% ipython --no-banner

In [1]: import numpy as np

In [2]: np.set_printoptions(suppress=True, linewidth=100)

In [3]: rnd = lambda a: np.round(a, 1) + 0

In [4]: F = np.load("test10.npy")

In [5]: F
Out[5]: 
array([[18, 12, 12, 18,  0, 12],
       [15, 10, 10, 15,  0, 10],
       [-3, -2, -2, -3,  0, -2]])

In [6]: rnd(np.linalg.norm(F, 2) / np.linalg.norm(F))
Out[6]: np.float64(1.0)

In [7]: print(np.linalg.cond(F) > 100)
True

In [8]: np.linalg.matrix_rank(F, rtol=0.1)
Out[8]: np.int64(1)

In [9]: np.argsort(-np.linalg.norm(F, axis=0).round(6), kind="stable")[:3]
Out[9]: array([0, 3, 1])

In [10]: try:
    ...:     np.linalg.inv(F)
    ...: except np.linalg.LinAlgError as e:
    ...:     print(repr(e))
    ...: 
LinAlgError('Last 2 dimensions of the array must be square')

In [11]: rnd(np.trace(np.linalg.pinv(F) @ F))
Out[11]: np.float64(1.0)

In [12]: K = np.minimum.outer(np.arange(1, 4), np.arange(1, 4)) * 4

In [13]: print(K)
[[ 4  4  4]
 [ 4  8  8]
 [ 4  8 12]]

In [14]: x = np.array([2, 1, 2, 2, 1, 1])

In [15]: a = np.maximum(F @ x, 0)

In [16]: a
Out[16]: array([120, 100,   0])

In [17]: F.T @ a
Out[17]: array([3660, 2440, 2440, 3660,    0, 2440])

In [18]: F * (a > 1e-9)[:, None]
Out[18]: 
array([[18, 12, 12, 18,  0, 12],
       [15, 10, 10, 15,  0, 10],
       [ 0,  0,  0,  0,  0,  0]])

In [19]: np.tanh(F @ x)
Out[19]: array([ 1.,  1., -1.])

In [20]: np.flatnonzero(a > 1e-9)
Out[20]: array([0, 1])

In [21]: print(np.maximum(F @ (3 * x), 0))
[360 300   0]

In [22]: w, evecs = np.linalg.eigh(K)

In [23]: x = np.array([2, 0, -1])

In [24]: print(rnd(evecs * np.sqrt(w) @ evecs.T))
[[1.7 0.8 0.6]
 [0.8 2.3 1.4]
 [0.6 1.4 3.1]]

In [25]: left, sig, Vt = np.linalg.svd(F)

In [26]: rnd(sig)
Out[26]: array([43.1,  0. ,  0. ])

In [27]: B = left[:, :1] @ np.diag(sig[:1]) @ Vt[:1]

In [28]: rnd(np.linalg.norm(F - B, 2)), rnd(sig[1])
Out[28]: (np.float64(0.0), np.float64(0.0))

In [29]: np.linalg.matrix_rank(B)
Out[29]: np.int64(1)

In [30]: M = np.loadtxt("dump.csv", delimiter=",")

In [31]: print(M)
[[ -3.4 -12.4  -0.4 -11. ]
 [ 11.6  -5.5   3.4  -3.4]
 [-14.2 -26.9  -1.7  -4.4]
 [ 15.5  29.7  -1.9  -9.6]
 [ -2.5   4.5   2.1  -4.8]
 [  5.3 -12.   -2.6   5.1]
 [  2.8  -6.7  -2.3   7.1]
 [-11.2 -54.   -0.8   0.7]
 [ 11.7  -0.4   2.9   4.8]
 [ -7.2 -16.1  -2.1  -4.8]
 [-30.9   4.    0.1   0.8]
 [  3.6  17.7  -0.4  -3. ]
 [ 12.2   3.3  -2.   -3.2]
 [-22.3 -34.    0.1   3.8]
 [-13.6  35.    5.6   2.5]
 [ 11.6 -21.5  -1.7   9.9]
 [ 10.   25.7  -3.3   2.9]
 [  9.5  -1.4  -3.3  -7. ]
 [  5.3  12.5  -0.6   7.3]
 [  9.9  -3.   -1.7   3.3]
 [  1.4 -19.5   0.3   1.5]
 [  0.5  15.    0.    2.3]
 [  9.5   8.7   1.4   0. ]
 [  1.   14.    1.   -2.3]
 [-11.8  -2.1  -0.8  -4. ]
 [ -2.9  -4.6  -3.3  -4.4]
 [ -6.5  22.5   0.8  -1.5]
 [  6.3 -16.8  -1.7   2.2]
 [ -3.3  16.   -1.5   6.6]
 [ -1.2   3.1  -3.8   0.6]
 [ 15.2  -7.3  -1.4   1.3]
 [ -0.5  23.5  -2.4   1.9]
 [  6.   -5.4   1.3  -7.8]]

In [32]: dist = np.linalg.norm(M[:, None] - M[None], axis=-1)

In [33]: dist[28].round(6).argsort(kind="stable")[:4]
Out[33]: array([28, 21, 31, 18])

In [34]: print(np.linalg.matrix_rank(dist ** 2))
6

In [35]: dist.mean(axis=1).argmax()
Out[35]: np.int64(7)

In [36]: dist.shape
Out[36]: (33, 33)

In [37]: B = F / np.linalg.norm(F, axis=1, keepdims=True)

In [38]: C2 = B @ B.T

In [39]: (C2 - 2 * np.eye(3)).round(6).argmax(axis=1)
Out[39]: array([1, 0, 0])

In [40]: rnd(C2[1])
Out[40]: array([ 1.,  1., -1.])

In [41]: np.degrees(np.arccos(np.clip(C2[1, 0], -1, 1)))
Out[41]: np.float64(0.0)

In [42]: Q, _ = np.linalg.qr(np.array([[-0.7, 0.3, -1.4], [-2.1, -0.6, 0.1], [-0.2, 1.1, -1.0]]))

In [43]: evecs, _ = np.linalg.qr(np.array([[-1.3, -0.4, 0.5, -0.4, -2.5, -1.2, 0.4],
    ...:     [-0.5, 1.2, 0.3, 1.6, -1.1, -0.4, 0.8],
    ...:     [1.1, 1.0, -1.8, 0.7, 1.4, -1.8, 0.2],
    ...:     [-2.3, -0.6, 1.1, 0.6, -0.5, -0.4, 0.5],
    ...:     [-0.3, 0.1, 0.6, -0.2, 1.4, -0.1, -1.0],
    ...:     [0.6, -0.4, -1.6, -2.1, 0.2, -0.1, 0.5],
    ...:     [-0.9, 0.0, 0.7, 0.2, -0.2, -0.4, 1.7]]))

In [44]: sig = 3 * 0.2 ** np.arange(3)

In [45]: X = Q[:, :3] * sig @ evecs[:3]

In [46]: rnd(X)
Out[46]: 
array([[ 0.3, -0.2,  0.3, -0.2, -0.4, -0.7,  0.2],
       [ 1.2, -0.1,  0.7, -0.8, -1.6, -1.6,  0.6],
       [ 0. , -0.5,  0. ,  0.1,  0. , -0.4,  0. ]])

In [47]: u = np.array([-2, 1])

In [48]: print(rnd(np.correlate(X[0], X[2], "full")))
[ 0.  -0.1  0.1 -0.1  0.1  0.   0.4 -0.2  0.   0.2  0.3 -0.1  0. ]

In [49]: rnd(np.cross(X[0, :3], X[2, :3]))
Out[49]: array([ 0.1,  0. , -0.1])

In [50]: feats = np.load("w.npy")

In [51]: feats
Out[51]: 
array([[ 0.2, -3.9,  9.1,  5.5],
       [ 6. , -4.3,  3.6,  1.2],
       [10.6, -5.6,  9.3,  2.3],
       [ 0.9, -5. , -0.2,  0.5],
       [ 3.9,  4.6, -6.1, -0.9]])

In [52]: rng = np.random.default_rng(554)

In [53]: idx = rng.permutation(4)

In [54]: B = feats[:, idx] * rng.choice([-1, 1], 4)

In [55]: B
Out[55]: 
array([[ -0.2,   3.9,  -9.1,   5.5],
       [ -6. ,   4.3,  -3.6,   1.2],
       [-10.6,   5.6,  -9.3,   2.3],
       [ -0.9,   5. ,   0.2,   0.5],
       [ -3.9,  -4.6,   6.1,  -0.9]])

In [56]: left, _, Vt = np.linalg.svd(feats.T @ B)

In [57]: rnd(np.linalg.lstsq(feats, B)[0])
Out[57]: 
array([[-1.,  0.,  0.,  0.],
       [ 0., -1.,  0.,  0.],
       [ 0.,  0., -1.,  0.],
       [ 0.,  0.,  0.,  1.]])

In [58]: idx
Out[58]: array([0, 1, 2, 3])

In [59]: rnd(left @ Vt)
Out[59]: 
array([[-1.,  0.,  0.,  0.],
       [ 0., -1.,  0.,  0.],
       [ 0.,  0., -1.,  0.],
       [ 0.,  0.,  0.,  1.]])

In [60]: C2 = feats.T @ feats

In [61]: rnd(np.linalg.svd(feats, compute_uv=False) ** 2)
Out[61]: array([401.5,  99.6,  25.8,   6.4])

In [62]: print(rnd(np.linalg.eigvalsh(C2)[::-1]))
[401.5  99.6  25.8   6.4]

In [63]: rnd(C2)
Out[63]: 
array([[ 164.4,  -72.5,   98. ,   29.6],
       [ -72.5,  111.2, -130.1,  -46.1],
       [  98. , -130.1,  219.5,   81.1],
       [  29.6,  -46.1,   81.1,   38. ]])

In [64]: hat = feats @ np.linalg.solve(feats.T @ feats, feats.T)

In [65]: print(rnd(hat @ feats[:, 3]))
[ 5.5  1.2  2.3  0.5 -0.9]

In [66]: rnd(hat)
Out[66]: 
array([[ 1. ,  0. ,  0. ,  0. ,  0. ],
       [ 0. ,  0.3,  0.3,  0.3,  0.1],
       [ 0. ,  0.3,  0.8, -0.1,  0. ],
       [ 0. ,  0.3, -0.1,  0.9,  0. ],
       [ 0. ,  0.1,  0. ,  0. ,  1. ]])

In [67]: rnd((np.eye(5) - hat) @ feats)
Out[67]: 
array([[0., 0., 0., 0.],
       [0., 0., 0., 0.],
       [0., 0., 0., 0.],
       [0., 0., 0., 0.],
       [0., 0., 0., 0.]])

In [68]: print(rnd(np.trace(hat)))
4.0

In [69]: rnd(np.diag(hat))
Out[69]: array([1. , 0.3, 0.8, 0.9, 1. ])

In [70]: Q, _ = np.linalg.qr(np.array([[-0.3, 0.4, -0.6], [-0.2, -1.1, 0.7], [-1.4, 1.9, 0.6]]))

In [71]: data = 5 * Q

In [72]: rnd(data)
Out[72]: 
array([[-1. ,  0.1, -4.9],
       [-0.7, -5. ,  0. ],
       [-4.8,  0.7,  1. ]])

In [73]: Q, R = np.linalg.qr(data)

In [74]: rnd(R)
Out[74]: 
array([[5., 0., 0.],
       [0., 5., 0.],
       [0., 0., 5.]])

In [75]: Q.shape, R.shape
Out[75]: ((3, 3), (3, 3))

In [76]: rnd(Q)
Out[76]: 
array([[-0.2,  0. , -1. ],
       [-0.1, -1. ,  0. ],
       [-1. ,  0.1,  0.2]])

In [77]: Q = data.astype(float).copy()

In [78]: for j in range(3):
    ...:     Q[:, j] -= Q[:, :j] @ (Q[:, :j].T @ Q[:, j])
    ...:     Q[:, j] /= np.linalg.norm(Q[:, j])
    ...: 

In [79]: rnd(Q.T @ Q)
Out[79]: 
array([[1., 0., 0.],
       [0., 1., 0.],
       [0., 0., 1.]])

In [80]: print(rnd(Q.T @ data))
[[5. 0. 0.]
 [0. 5. 0.]
 [0. 0. 5.]]

In [81]: blk = np.stack([data, 4 * data, data[::-1]])

In [82]: np.linalg.matrix_rank(blk)
Out[82]: array([3, 3, 3])

In [83]: np.linalg.matrix_rank(blk.reshape(3, -1))
Out[83]: np.int64(2)

In [84]: J = np.load("data.npy")

In [85]: J
Out[85]: 
array([[  0,   8,   5,  -6, -15],
       [ -8,   0,   7,   3, -12],
       [ -5,  -7,   0,  -5,   5],
       [  6,  -3,   5,   0, -11],
       [ 15,  12,  -5,  11,   0]])

In [86]: np.linalg.lstsq(J[:-1].T, J[-1])[2]
Out[86]: np.int32(4)

In [87]: np.unique(J.round(6), axis=0).shape
Out[87]: (5, 5)

In [88]: print(np.abs(np.diag(np.linalg.qr(J)[1])) > 1e-9)
[ True  True  True  True False]

In [89]: rnd(np.trace(np.linalg.pinv(J) @ J))
Out[89]: np.float64(4.0)

In [90]: print(np.allclose(J[:-1].T @ np.linalg.lstsq(J[:-1].T, J[-1])[0], J[-1]))
True
